$ python3 -q
>>> import numpy as np
>>> np.set_printoptions(precision=2, suppress=True, linewidth=160)
>>> rng = np.random.default_rng(273)
>>> W0 = (rng.random((5, 5)) < 0.3) + np.eye(5)
>>> W0 /= W0.sum(axis=1, keepdims=True)
>>> W0
array([[1.  , 0.  , 0.  , 0.  , 0.  ],
       [0.  , 1.  , 0.  , 0.  , 0.  ],
       [0.  , 0.  , 0.5 , 0.  , 0.5 ],
       [0.  , 0.  , 0.  , 1.  , 0.  ],
       [0.33, 0.  , 0.33, 0.  , 0.33]])
>>> # columns 2 and 4 are equal
>>> proj = np.triu(np.array([[0, 1, 3, 2, 1],
...     [1, 2, 0, 2, 3],
...     [3, 3, 0, 1, 0],
...     [0, 1, 1, 2, 1],
...     [3, 0, 0, 0, 3]]), 1) + np.eye(5)
>>> Y = proj @ W0 @ np.linalg.inv(proj)
>>> Y
array([[ 1.33, -0.33, -2.17,  2.17, -0.67],
       [ 1.  ,  0.  , -2.  ,  2.  , -2.  ],
       [ 0.  ,  0.  ,  0.5 ,  0.5 ,  0.  ],
       [ 0.33, -0.33, -0.67,  1.67, -0.67],
       [ 0.33, -0.33, -0.67,  0.67,  0.33]])
>>> np.round(np.linalg.matrix_power(W0, 100), 2) + 0
array([[1., 0., 0., 0., 0.],
       [0., 1., 0., 0., 0.],
       [1., 0., 0., 0., 0.],
       [0., 0., 0., 1., 0.],
       [1., 0., 0., 0., 0.]])
>>> pr = np.eye(5)[0]
>>> for _ in range(6):
...     pr = pr @ W0
...     print(pr.round(2))
... 
[1. 0. 0. 0. 0.]
[1. 0. 0. 0. 0.]
[1. 0. 0. 0. 0.]
[1. 0. 0. 0. 0.]
[1. 0. 0. 0. 0.]
[1. 0. 0. 0. 0.]
>>> np.allclose(W0[:-1].T @ np.linalg.lstsq(W0[:-1].T, W0[-1])[0], W0[-1])
True
>>> np.round(W0 @ np.linalg.pinv(W0) @ W0, 2) + 0
array([[1.  , 0.  , 0.  , 0.  , 0.  ],
       [0.  , 1.  , 0.  , 0.  , 0.  ],
       [0.  , 0.  , 0.5 , 0.  , 0.5 ],
       [0.  , 0.  , 0.  , 1.  , 0.  ],
       [0.33, 0.  , 0.33, 0.  , 0.33]])
>>> np.argsort(-np.linalg.norm(W0, axis=0).round(6), kind="stable")[:3]
array([0, 1, 3])
>>> [round(float(x), 2) for x in np.linalg.svd(W0, compute_uv=False)[:3]]
[1.08, 1.0, 1.0]
>>> np.linalg.matrix_rank(W0, rtol=0.1)
np.int64(4)
>>> np.round(np.linalg.norm(W0, 2) / np.linalg.norm(W0), 2)
np.float64(0.55)
>>> rk = np.linalg.matrix_rank(W0)
>>> rk
np.int64(4)
>>> null = np.linalg.svd(W0)[2][rk:].T
>>> np.round(W0 @ null, 2) + 0
array([[0.],
       [0.],
       [0.],
       [0.],
       [0.]])
>>> np.round(null[:, 0] / null[np.abs(null[:, 0]).round(6).argmax(), 0], 2) + 0
array([ 0.,  0.,  1.,  0., -1.])
>>> data = 0.9 ** np.abs(np.subtract.outer(np.arange(4), np.arange(4)))
>>> data
array([[1.  , 0.9 , 0.81, 0.73],
       [0.9 , 1.  , 0.9 , 0.81],
       [0.81, 0.9 , 1.  , 0.9 ],
       [0.73, 0.81, 0.9 , 1.  ]])
>>> # symmetric
>>> Y = np.array([[4, 0, 2], [6, 6, 6], [9, 6, 7], [2, 6, 5]])
>>> np.einsum("ik,kj->ji", data, Y)
array([[18.15, 19.32, 19.44, 17.88],
       [14.63, 16.26, 16.8 , 16.26],
       [16.71, 18.15, 18.52, 17.62]])
>>> Y.T @ data.T
array([[18.15, 19.32, 19.44, 17.88],
       [14.63, 16.26, 16.8 , 16.26],
       [16.71, 18.15, 18.52, 17.62]])
>>> np.einsum("ik,kj->ij", data, Y)
array([[18.15, 14.63, 16.71],
       [19.32, 16.26, 18.15],
       [19.44, 16.8 , 18.52],
       [17.88, 16.26, 17.62]])
>>> print(np.linalg.matrix_rank(data @ Y))
3
>>> data @ Y
array([[18.15, 14.63, 16.71],
       [19.32, 16.26, 18.15],
       [19.44, 16.8 , 18.52],
       [17.88, 16.26, 17.62]])
